$ python3 -q
>>> import numpy as np
>>> import numpy.linalg as la
>>> np.set_printoptions(suppress=True, linewidth=100)
>>> E = np.loadtxt("mat.csv", delimiter=",")
>>> E.round(4)
array([[ 0.809 ,  0.    ,  0.    ,  0.    ,  0.    ,  0.    ,  0.    ,  0.    , -0.5878,  0.    ,
         0.    ,  0.    ],
       [ 0.    ,  1.    ,  0.    ,  0.    ,  0.    ,  0.    ,  0.    ,  0.    ,  0.    ,  0.    ,
         0.    ,  0.    ],
       [ 0.    ,  0.    ,  1.    ,  0.    ,  0.    ,  0.    ,  0.    ,  0.    ,  0.    ,  0.    ,
         0.    ,  0.    ],
       [ 0.    ,  0.    ,  0.    ,  1.    ,  0.    ,  0.    ,  0.    ,  0.    ,  0.    ,  0.    ,
         0.    ,  0.    ],
       [ 0.    ,  0.    ,  0.    ,  0.    ,  1.    ,  0.    ,  0.    ,  0.    ,  0.    ,  0.    ,
         0.    ,  0.    ],
       [ 0.    ,  0.    ,  0.    ,  0.    ,  0.    ,  1.    ,  0.    ,  0.    ,  0.    ,  0.    ,
         0.    ,  0.    ],
       [ 0.    ,  0.    ,  0.    ,  0.    ,  0.    ,  0.    ,  1.    ,  0.    ,  0.    ,  0.    ,
         0.    ,  0.    ],
       [ 0.    ,  0.    ,  0.    ,  0.    ,  0.    ,  0.    ,  0.    ,  1.    ,  0.    ,  0.    ,
         0.    ,  0.    ],
       [ 0.5878,  0.    ,  0.    ,  0.    ,  0.    ,  0.    ,  0.    ,  0.    ,  0.809 ,  0.    ,
         0.    ,  0.    ],
       [ 0.    ,  0.    ,  0.    ,  0.    ,  0.    ,  0.    ,  0.    ,  0.    ,  0.    ,  1.    ,
         0.    ,  0.    ],
       [ 0.    ,  0.    ,  0.    ,  0.    ,  0.    ,  0.    ,  0.    ,  0.    ,  0.    ,  0.    ,
         1.    ,  0.    ],
       [ 0.    ,  0.    ,  0.    ,  0.    ,  0.    ,  0.    ,  0.    ,  0.    ,  0.    ,  0.    ,
         0.    ,  1.    ]])
>>> x = np.array([-3, -2, 2, 3, 2, 1, -2, 1, -2, -1, 2, 0])
>>> E.T @ (E @ x)
array([-3., -2.,  2.,  3.,  2.,  1., -2.,  1., -2., -1.,  2.,  0.])
>>> 12 - la.matrix_rank(E - np.eye(12), tol=1e-8)
np.int64(10)
>>> [p for p in range(1, 25) if np.allclose(la.matrix_power(E, p), np.eye(12))]
[10, 20]
>>> np.round(np.sort(np.abs(np.degrees(np.angle(la.eigvals(E))))), 4)
array([ 0.,  0.,  0.,  0.,  0.,  0.,  0.,  0.,  0.,  0., 36., 36.])
>>> round(la.det(E), 4)
np.float64(1.0)
>>> x = np.array([4, 3, -2, -4, -5, -5, 0, 4, -2, 3, -2, -5])
>>> target = E @ x
>>> beta, lr = np.zeros(12), 1 / la.norm(E, 2) ** 2
>>> for i in range(25):
...     beta -= lr * E.T @ (E @ beta - target)
...     if i % 5 == 0: print(i, round(la.norm(E @ beta - target), 4))
... 
0 0.0
5 0.0
10 0.0
15 0.0
20 0.0
>>> beta
array([ 4.,  3., -2., -4., -5., -5.,  0.,  4., -2.,  3., -2., -5.])
>>> rng = np.random.default_rng(68)
>>> idx = rng.permutation(12)
>>> B = E[:, idx] * rng.choice([-1, 1], 12)
>>> B.round(4)
array([[ 0.    , -0.    , -0.    ,  0.5878,  0.    ,  0.    ,  0.    , -0.    , -0.    , -0.809 ,
        -0.    , -0.    ],
       [ 0.    , -0.    , -0.    , -0.    ,  0.    ,  0.    ,  0.    , -1.    , -0.    , -0.    ,
        -0.    , -0.    ],
       [ 0.    , -0.    , -1.    , -0.    ,  0.    ,  0.    ,  0.    , -0.    , -0.    , -0.    ,
        -0.    , -0.    ],
       [ 0.    , -0.    , -0.    , -0.    ,  0.    ,  0.    ,  1.    , -0.    , -0.    , -0.    ,
        -0.    , -0.    ],
       [ 0.    , -0.    , -0.    , -0.    ,  1.    ,  0.    ,  0.    , -0.    , -0.    , -0.    ,
        -0.    , -0.    ],
       [ 0.    , -0.    , -0.    , -0.    ,  0.    ,  0.    ,  0.    , -0.    , -1.    , -0.    ,
        -0.    , -0.    ],
       [ 0.    , -0.    , -0.    , -0.    ,  0.    ,  1.    ,  0.    , -0.    , -0.    , -0.    ,
        -0.    , -0.    ],
       [ 0.    , -1.    , -0.    , -0.    ,  0.    ,  0.    ,  0.    , -0.    , -0.    , -0.    ,
        -0.    , -0.    ],
       [ 0.    , -0.    , -0.    , -0.809 ,  0.    ,  0.    ,  0.    , -0.    , -0.    , -0.5878,
        -0.    , -0.    ],
       [ 1.    , -0.    , -0.    , -0.    ,  0.    ,  0.    ,  0.    , -0.    , -0.    , -0.    ,
        -0.    , -0.    ],
       [ 0.    , -0.    , -0.    , -0.    ,  0.    ,  0.    ,  0.    , -0.    , -0.    , -0.    ,
        -1.    , -0.    ],
       [ 0.    , -0.    , -0.    , -0.    ,  0.    ,  0.    ,  0.    , -0.    , -0.    , -0.    ,
        -0.    , -1.    ]])
>>> left, _, VT = la.svd(E.T @ B)
>>> np.round(la.lstsq(E, B)[0], 4) + 0
array([[ 0.,  0.,  0.,  0.,  0.,  0.,  0.,  0.,  0., -1.,  0.,  0.],
       [ 0.,  0.,  0.,  0.,  0.,  0.,  0., -1.,  0.,  0.,  0.,  0.],
       [ 0.,  0., -1.,  0.,  0.,  0.,  0.,  0.,  0.,  0.,  0.,  0.],
       [ 0.,  0.,  0.,  0.,  0.,  0.,  1.,  0.,  0.,  0.,  0.,  0.],
       [ 0.,  0.,  0.,  0.,  1.,  0.,  0.,  0.,  0.,  0.,  0.,  0.],
       [ 0.,  0.,  0.,  0.,  0.,  0.,  0.,  0., -1.,  0.,  0.,  0.],
       [ 0.,  0.,  0.,  0.,  0.,  1.,  0.,  0.,  0.,  0.,  0.,  0.],
       [ 0., -1.,  0.,  0.,  0.,  0.,  0.,  0.,  0.,  0.,  0.,  0.],
       [ 0.,  0.,  0., -1.,  0.,  0.,  0.,  0.,  0.,  0.,  0.,  0.],
       [ 1.,  0.,  0.,  0.,  0.,  0.,  0.,  0.,  0.,  0.,  0.,  0.],
       [ 0.,  0.,  0.,  0.,  0.,  0.,  0.,  0.,  0.,  0., -1.,  0.],
       [ 0.,  0.,  0.,  0.,  0.,  0.,  0.,  0.,  0.,  0.,  0., -1.]])
>>> idx
array([ 9,  7,  2,  8,  4,  6,  3,  1,  5,  0, 10, 11])
>>> np.round(left @ VT, 4) + 0
array([[ 0.,  0.,  0.,  0.,  0.,  0.,  0.,  0.,  0., -1.,  0.,  0.],
       [ 0.,  0.,  0.,  0.,  0.,  0.,  0., -1.,  0.,  0.,  0.,  0.],
       [ 0.,  0., -1.,  0.,  0.,  0.,  0.,  0.,  0.,  0.,  0.,  0.],
       [ 0.,  0.,  0.,  0.,  0.,  0.,  1.,  0.,  0.,  0.,  0.,  0.],
       [ 0.,  0.,  0.,  0.,  1.,  0.,  0.,  0.,  0.,  0.,  0.,  0.],
       [ 0.,  0.,  0.,  0.,  0.,  0.,  0.,  0., -1.,  0.,  0.,  0.],
       [ 0.,  0.,  0.,  0.,  0.,  1.,  0.,  0.,  0.,  0.,  0.,  0.],
       [ 0., -1.,  0.,  0.,  0.,  0.,  0.,  0.,  0.,  0.,  0.,  0.],
       [ 0.,  0.,  0., -1.,  0.,  0.,  0.,  0.,  0.,  0.,  0.,  0.],
       [ 1.,  0.,  0.,  0.,  0.,  0.,  0.,  0.,  0.,  0.,  0.,  0.],
       [ 0.,  0.,  0.,  0.,  0.,  0.,  0.,  0.,  0.,  0., -1.,  0.],
       [ 0.,  0.,  0.,  0.,  0.,  0.,  0.,  0.,  0.,  0.,  0., -1.]])
